In [1]: import numpy as np

In [2]: np.set_printoptions(precision=2, suppress=True, linewidth=160, legacy="1.25")

In [3]: tidy = lambda a: np.round(a, 2) + 0

In [4]: Y = np.array([[1, -2, -2], [1, 0, 2], [-2, -1, 2], [-2, 0, -2]])

In [5]: cent = np.array([[-1, -1, -1, -3, 9, -1, 1, 1, -5, 2],
   ...:     [8, 8, -9, 0, 2, 8, 8, -9, -1, 6],
   ...:     [-7, 3, -6, -4, -1, 0, -8, 6, 0, -5]])

In [6]: m1 = Y @ cent

In [7]: m1
Out[7]: 
array([[ -3, -23,  29,   5,   7, -17,   1,   7,  -3,   0],
       [-15,   5, -13, -11,   7,  -1, -15,  13,  -5,  -8],
       [-20,   0,  -1,  -2, -22,  -6, -26,  19,  11, -20],
       [ 16,  -4,  14,  14, -16,   2,  14, -14,  10,   6]])

In [8]: [round(float(x), 2) for x in np.linalg.svd(m1, compute_uv=False)[:3]]
Out[8]: [60.32, 44.13, 34.97]

In [9]: print(np.linalg.matrix_rank(m1, rtol=0.1))
3

In [10]: np.argsort(-np.linalg.norm(m1, axis=0).round(6), kind="stable")[:3]
Out[10]: array([2, 6, 0])

In [11]: tidy(np.linalg.norm(m1, 2) / np.linalg.norm(m1))
Out[11]: 0.73

In [12]: U, sigma, vt = np.linalg.svd(m1)

In [13]: np.argmax(sigma[:-1] / (sigma[1:] + 1e-6)) + 1
Out[13]: 3

In [14]: Y = U[:, :3] @ np.diag(sigma[:3]) @ vt[:3]

In [15]: tidy(np.abs(m1 - Y).max())
Out[15]: 0.0

In [16]: np.linalg.matrix_rank(Y)
Out[16]: 3

In [17]: tidy(np.linalg.norm(m1 - Y) / np.linalg.norm(m1))
Out[17]: 0.0

In [18]: tidy(np.linalg.norm(m1 - Y, 2)), tidy(sigma[3])
Out[18]: (0.0, 0.0)

In [19]: tidy(Y)
Out[19]: 
array([[ -3., -23.,  29.,   5.,   7., -17.,   1.,   7.,  -3.,   0.],
       [-15.,   5., -13., -11.,   7.,  -1., -15.,  13.,  -5.,  -8.],
       [-20.,   0.,  -1.,  -2., -22.,  -6., -26.,  19.,  11., -20.],
       [ 16.,  -4.,  14.,  14., -16.,   2.,  14., -14.,  10.,   6.]])

In [20]: m1.reshape(2, -1)
Out[20]: 
array([[ -3, -23,  29,   5,   7, -17,   1,   7,  -3,   0, -15,   5, -13, -11,   7,  -1, -15,  13,  -5,  -8],
       [-20,   0,  -1,  -2, -22,  -6, -26,  19,  11, -20,  16,  -4,  14,  14, -16,   2,  14, -14,  10,   6]])

In [21]: t3 = m1.reshape(4, 2, -1)

In [22]: t3[:, 0]
Out[22]: 
array([[ -3, -23,  29,   5,   7],
       [-15,   5, -13, -11,   7],
       [-20,   0,  -1,  -2, -22],
       [ 16,  -4,  14,  14, -16]])

In [23]: t3.transpose(1, 0, 2)
Out[23]: 
array([[[ -3, -23,  29,   5,   7],
        [-15,   5, -13, -11,   7],
        [-20,   0,  -1,  -2, -22],
        [ 16,  -4,  14,  14, -16]],

       [[-17,   1,   7,  -3,   0],
        [ -1, -15,  13,  -5,  -8],
        [ -6, -26,  19,  11, -20],
        [  2,  14, -14,  10,   6]]])

In [24]: np.einsum("ihd,jhd->hij", t3, t3).shape
Out[24]: (2, 4, 4)

In [25]: np.swapaxes(t3, 1, 2)[1]
Out[25]: 
array([[-15,  -1],
       [  5, -15],
       [-13,  13],
       [-11,  -5],
       [  7,  -8]])

In [26]: np.einsum("ihd,ihd->ih", t3, t3)
Out[26]: 
array([[1453,  348],
       [ 589,  484],
       [ 889, 1594],
       [ 920,  532]])

In [27]: print(np.unique(m1.round(6), axis=0).shape)
(4, 10)

In [28]: tidy(np.trace(np.linalg.pinv(m1) @ m1))
Out[28]: 3.0

In [29]: print(np.allclose(m1[:-1].T @ np.linalg.lstsq(m1[:-1].T, m1[-1])[0], m1[-1]))
True

In [30]: E = np.load("mat.npy")

In [31]: tidy(E)
Out[31]: 
array([[0.33, 0.  , 0.  , 0.  , 0.  , 0.33, 0.  , 0.33, 0.  ],
       [0.  , 0.33, 0.  , 0.17, 0.17, 0.  , 0.17, 0.  , 0.17],
       [0.  , 0.2 , 0.2 , 0.2 , 0.  , 0.  , 0.2 , 0.  , 0.2 ],
       [0.  , 0.  , 0.  , 0.33, 0.  , 0.33, 0.  , 0.33, 0.  ],
       [0.33, 0.  , 0.  , 0.  , 0.33, 0.  , 0.  , 0.33, 0.  ],
       [0.  , 0.  , 0.  , 0.33, 0.  , 0.33, 0.  , 0.33, 0.  ],
       [0.  , 0.  , 0.  , 0.  , 0.  , 0.  , 1.  , 0.  , 0.  ],
       [0.  , 0.  , 0.33, 0.  , 0.  , 0.  , 0.  , 0.67, 0.  ],
       [0.  , 0.  , 0.  , 0.  , 0.  , 0.  , 0.  , 0.  , 1.  ]])

In [32]: print(np.argsort(-np.linalg.norm(E, axis=0).round(6), kind="stable")[:3])
[6 8 7]

In [33]: np.linalg.matrix_rank(E, rtol=0.1)
Out[33]: 8

In [34]: tidy(np.linalg.norm(E, 2) / np.linalg.norm(E))
Out[34]: 0.54

In [35]: print([round(float(x), 2) for x in np.linalg.svd(E, compute_uv=False)[:3]])
[1.13, 1.07, 1.0]

In [36]: U, sigma, vt = np.linalg.svd(E)

In [37]: vecs = vt[:(sigma > 1e-8).sum()]

In [38]: rng = np.random.default_rng(150733)

In [39]: vec = E[7] + 3 * E[4] + rng.integers(2) * np.eye(9)[8]

In [40]: tidy(vec)
Out[40]: array([1.  , 0.  , 0.33, 0.  , 1.  , 0.  , 0.  , 1.67, 0.  ])

In [41]: tidy(np.linalg.norm(vec - vecs.T @ vecs @ vec))
Out[41]: 0.0

In [42]: np.allclose(vecs.T @ vecs @ vec, vec)
Out[42]: True

In [43]: np.linalg.matrix_rank(np.vstack([E, vec]))
Out[43]: 8

In [44]: U, sigma, vt = np.linalg.svd(E)

In [45]: np.argmax(sigma[:-1] / (sigma[1:] + 1e-6)) + 1
Out[45]: 8

In [46]: Y = U[:, :8] @ np.diag(sigma[:8]) @ vt[:8]

In [47]: tidy(np.linalg.norm(E - Y, 2)), tidy(sigma[8])
Out[47]: (0.0, 0.0)

In [48]: np.linalg.matrix_rank(Y)
Out[48]: 8

In [49]: tidy(Y)
Out[49]: 
array([[0.33, 0.  , 0.  , 0.  , 0.  , 0.33, 0.  , 0.33, 0.  ],
       [0.  , 0.33, 0.  , 0.17, 0.17, 0.  , 0.17, 0.  , 0.17],
       [0.  , 0.2 , 0.2 , 0.2 , 0.  , 0.  , 0.2 , 0.  , 0.2 ],
       [0.  , 0.  , 0.  , 0.33, 0.  , 0.33, 0.  , 0.33, 0.  ],
       [0.33, 0.  , 0.  , 0.  , 0.33, 0.  , 0.  , 0.33, 0.  ],
       [0.  , 0.  , 0.  , 0.33, 0.  , 0.33, 0.  , 0.33, 0.  ],
       [0.  , 0.  , 0.  , 0.  , 0.  , 0.  , 1.  , 0.  , 0.  ],
       [0.  , 0.  , 0.33, 0.  , 0.  , 0.  , 0.  , 0.67, 0.  ],
       [0.  , 0.  , 0.  , 0.  , 0.  , 0.  , 0.  , 0.  , 1.  ]])

In [50]: tidy(np.linalg.norm(E - Y) / np.linalg.norm(E))
Out[50]: 0.0

In [51]: tidy(np.abs(E - Y).max())
Out[51]: 0.0
